$ ipython --no-banner

In [1]: import numpy as np

In [2]: import numpy.linalg as la

In [3]: np.set_printoptions(suppress=True, linewidth=120)

In [4]: data = np.load("w.npy")

In [5]: print(data)
[[ -0.6  -2.1  -3.5   1.8]
 [ 11.4 -15.7 -10.1   0.6]
 [  5.5  -0.1   1.2   1.4]
 [ -2.1   3.7   0.    3.5]
 [ 12.2 -16.3  -5.8  -6.6]
 [ -0.4   8.2  -0.3  11.7]
 [ -9.3  16.    6.9   5.8]
 [ -5.9  18.7   4.9  15.1]
 [  8.  -11.6  -6.7  -1.2]
 [  1.9  -3.8  -4.    1.8]
 [  0.7   0.5  -5.    8.8]
 [  2.2   2.4  -1.5   7.1]
 [ -4.1   0.9   2.5  -5.7]
 [  2.2   8.7  -1.4  16.1]
 [ -3.9  12.9  -1.1  17.5]
 [  1.    4.3  -1.6   9.1]
 [ -5.9  12.2   9.8  -2.1]
 [  2.4   1.   -8.4  16.1]
 [  7.1  -6.3  -7.3   7. ]
 [  1.8   3.6  -0.4   6.7]
 [ -5.3   9.8   0.7   9.3]
 [  3.   -3.5  -1.9  -0.3]
 [-11.3  11.8   7.4  -2.5]
 [  5.6  -3.2  -7.1  10.1]
 [ -5.4  11.3   1.8   9.6]
 [  4.1  -3.9  -5.3   5.1]
 [ -2.4   6.8   0.8   6.7]
 [  8.4 -15.1  -6.8  -5.8]
 [ -3.1   7.6  -2.3  12.3]
 [ -6.4   8.9   1.4   6.2]
 [  7.1 -10.2  -5.9  -1. ]
 [  5.1   2.2  -7.9  18.9]
 [  3.4  -4.   -2.1  -0.6]]

In [6]: C = data[[6, 8]].astype(float)

In [7]: for _ in range(3):
   ...:     idx = la.norm(data[:, None] - C, axis=-1).argmin(axis=1)
   ...:     C = np.array([data[idx == j].mean(axis=0) for j in range(2)])
   ...: 

In [8]: print(idx)
[1 1 1 0 1 0 0 0 1 1 1 0 0 0 0 0 0 1 1 0 0 1 0 1 0 1 0 1 0 0 1 1 1]

In [9]: print(np.round(C[1] - C[0], 1))
[  8.8 -14.5  -7.   -3.9]

In [10]: arr = np.array([[4, -1, 7, 5, 2],
    ...:     [8, -8, 1, 1, -5],
    ...:     [7, -4, 3, 4, -5],
    ...:     [6, 5, 9, 4, -8],
    ...:     [-3, -9, 2, 8, -9],
    ...:     [9, -1, 5, -5, 6],
    ...:     [-6, -8, 5, -8, 6],
    ...:     [-1, 7, 4, 0, 0],
    ...:     [0, 7, 4, -7, 3],
    ...:     [9, 5, -6, -8, -6]])

In [11]: print(arr)
[[ 4 -1  7  5  2]
 [ 8 -8  1  1 -5]
 [ 7 -4  3  4 -5]
 [ 6  5  9  4 -8]
 [-3 -9  2  8 -9]
 [ 9 -1  5 -5  6]
 [-6 -8  5 -8  6]
 [-1  7  4  0  0]
 [ 0  7  4 -7  3]
 [ 9  5 -6 -8 -6]]

In [12]: Xs = (arr - arr.mean(axis=0)) / arr.std(axis=0)

In [13]: print(np.argwhere(np.abs(Xs) > 2))
[[9 2]]

In [14]: print(np.round(Xs.std(axis=0), 1))
[1. 1. 1. 1. 1.]

In [15]: coef = la.lstsq(np.delete(Xs, 1, axis=1), Xs[:, 1])[0]

In [16]: print(coef.round(1))
[ 0.2  0.5 -0.8 -0.5]

In [17]: print(round(1 - np.var(Xs[:, 1] - np.delete(Xs, 1, axis=1) @ coef), 1))
0.3

In [18]: cov = np.cov(arr, rowvar=False)

In [19]: print(np.round(arr.std(axis=0), 1))
[5.1 6.1 3.8 5.7 5.4]

In [20]: print(round(np.corrcoef(arr[:, 0], arr[:, 3])[0, 1], 1))
0.0

In [21]: print(cov.shape)
(5, 5)

In [22]: print(cov.round(1))
[[ 29.3   6.8  -5.6   0.8  -7.9]
 [  6.8  41.1   0.5 -11.7   2.8]
 [ -5.6   0.5  16.3   8.4   7.4]
 [  0.8 -11.7   8.4  35.6 -20. ]
 [ -7.9   2.8   7.4 -20.   32.3]]

In [23]: P = arr @ la.solve(arr.T @ arr, arr.T)

In [24]: print(np.round(la.eigvalsh(P), 1) + 0)
[0. 0. 0. 0. 0. 1. 1. 1. 1. 1.]

In [25]: print(np.allclose(P @ P, P))
True

In [26]: print(np.round(P @ arr[:, 3], 1) + 0)
[ 5.  1.  4.  4.  8. -5. -8.  0. -7. -8.]

In [27]: print(np.round(np.diag(P), 1))
[0.4 0.4 0.2 0.7 0.6 0.6 0.8 0.2 0.4 0.7]

In [28]: C = arr[[0, 6]].astype(float)

In [29]: for _ in range(6):
    ...:     idx = la.norm(arr[:, None] - C, axis=-1).argmin(axis=1)
    ...:     C = np.array([arr[idx == j].mean(axis=0) for j in range(2)])
    ...: 

In [30]: print(idx)
[0 0 0 0 0 0 1 0 0 0]

In [31]: print(C.round(1))
[[ 4.3  0.1  3.2  0.2 -2.4]
 [-6.  -8.   5.  -8.   6. ]]

In [32]: print(np.bincount(idx))
[9 1]

In [33]: print(np.abs(C[1] - C[0]).argmax())
0

In [34]: print(np.round(la.norm(C, axis=0), 1))
[7.4 8.  5.9 8.  6.5]

In [35]: print(round(la.norm(C, 1), 1), round(la.norm(C, np.inf), 1))
10.3 33.0

In [36]: print(round(la.norm(C, "nuc"), 1))
20.7

In [37]: print(round(float(C[1] @ C[0]), 1))
-27.2

In [38]: print(round(la.norm(C[1] - C[0]), 1))
17.7

In [39]: E = np.loadtxt("arr.csv", delimiter=",")

In [40]: print(E)
[[0. 1. 1. 1. 1. 1. 0. 1. 0.]
 [1. 0. 1. 1. 0. 1. 0. 1. 0.]
 [1. 1. 0. 1. 1. 1. 0. 0. 0.]
 [1. 1. 1. 0. 0. 1. 0. 1. 0.]
 [1. 0. 1. 0. 0. 1. 0. 0. 0.]
 [1. 1. 1. 1. 1. 0. 0. 1. 0.]
 [0. 0. 0. 0. 0. 0. 0. 0. 1.]
 [1. 1. 0. 1. 0. 1. 0. 0. 0.]
 [0. 0. 0. 0. 0. 0. 1. 0. 0.]]

In [41]: rng = np.random.default_rng(3510)

In [42]: M2 = E + rng.integers(-2, 3, (9, 1)) @ rng.integers(-2, 3, (1, 9))

In [43]: print(M2)
[[-1.  1. -1.  0.  3.  3.  1. -1.  1.]
 [-1.  0. -3. -1.  4.  5.  2. -3.  2.]
 [ 3.  1.  4.  3. -3. -3. -2.  4. -2.]
 [ 2.  1.  3.  1. -2. -1. -1.  3. -1.]
 [ 2.  0.  3.  1. -2. -1. -1.  2. -1.]
 [ 2.  1.  3.  2. -1. -2. -1.  3. -1.]
 [-1.  0. -2. -1.  2.  2.  1. -2.  2.]
 [ 2.  1.  2.  2. -2. -1. -1.  2. -1.]
 [ 0.  0.  0.  0.  0.  0.  1.  0.  0.]]

In [44]: print(np.round(la.svd(M2 - E, compute_uv=False), 1) + 0)
[16.7  0.   0.   0.   0.   0.   0.   0.   0. ]

In [45]: print(np.abs(M2 - E).sum(axis=1))
[12. 24. 24. 12. 12. 12. 12. 12.  0.]
